$ python3 -q
>>> import numpy as np
>>> import numpy.linalg as la
>>> np.set_printoptions(suppress=True, linewidth=140)
>>> E = np.loadtxt("run4.csv", delimiter=",")
>>> print(E)
[[ 0.  1.  0.  2. -2.  1. -1. -2. -1.  2.]
 [ 1.  0.  1.  0.  2. -2.  1. -1. -2. -1.]
 [ 0.  1.  0.  1.  0.  2. -2.  1. -1. -2.]
 [ 2.  0.  1.  0.  1.  0.  2. -2.  1. -1.]
 [-2.  2.  0.  1.  0.  1.  0.  2. -2.  1.]
 [ 1. -2.  2.  0.  1.  0.  1.  0.  2. -2.]
 [-1.  1. -2.  2.  0.  1.  0.  1.  0.  2.]
 [-2. -1.  1. -2.  2.  0.  1.  0.  1.  0.]
 [-1. -2. -1.  1. -2.  2.  0.  1.  0.  1.]
 [ 2. -1. -2. -1.  1. -2.  2.  0.  1.  0.]]
>>> # equal to its transpose
>>> vals, V = la.eigh(E)
>>> print(np.round(V.T @ E @ V, 2) + 0)
[[-8.72  0.    0.    0.    0.    0.    0.    0.    0.    0.  ]
 [ 0.   -3.5   0.    0.    0.    0.    0.    0.    0.    0.  ]
 [ 0.    0.   -2.35  0.    0.    0.    0.    0.    0.    0.  ]
 [ 0.    0.    0.   -1.46  0.    0.    0.    0.    0.    0.  ]
 [ 0.    0.    0.    0.   -1.37  0.    0.    0.    0.    0.  ]
 [ 0.    0.    0.    0.    0.    0.06  0.    0.    0.    0.  ]
 [ 0.    0.    0.    0.    0.    0.    2.8   0.    0.    0.  ]
 [ 0.    0.    0.    0.    0.    0.    0.    4.64  0.    0.  ]
 [ 0.    0.    0.    0.    0.    0.    0.    0.    4.94  0.  ]
 [ 0.    0.    0.    0.    0.    0.    0.    0.    0.    4.95]]
>>> print(np.round(la.eigvalsh(E + 2 * np.eye(10)), 2))
[-6.72 -1.5  -0.35  0.54  0.63  2.06  4.8   6.64  6.94  6.95]
>>> print(np.round(V @ np.diag(vals) @ V.T, 2) + 0)
[[ 0.  1.  0.  2. -2.  1. -1. -2. -1.  2.]
 [ 1.  0.  1.  0.  2. -2.  1. -1. -2. -1.]
 [ 0.  1.  0.  1.  0.  2. -2.  1. -1. -2.]
 [ 2.  0.  1.  0.  1.  0.  2. -2.  1. -1.]
 [-2.  2.  0.  1.  0.  1.  0.  2. -2.  1.]
 [ 1. -2.  2.  0.  1.  0.  1.  0.  2. -2.]
 [-1.  1. -2.  2.  0.  1.  0.  1.  0.  2.]
 [-2. -1.  1. -2.  2.  0.  1.  0.  1.  0.]
 [-1. -2. -1.  1. -2.  2.  0.  1.  0.  1.]
 [ 2. -1. -2. -1.  1. -2.  2.  0.  1.  0.]]
>>> print((vals > 1e-8).sum(), (vals < -1e-8).sum())
5 5
>>> print(vals.round(2))
[-8.72 -3.5  -2.35 -1.46 -1.37  0.06  2.8   4.64  4.94  4.95]
>>> print(np.round(la.eigvalsh(E @ E), 2) + 0)
[ 0.    1.87  2.14  5.53  7.85 12.22 21.49 24.45 24.48 75.97]
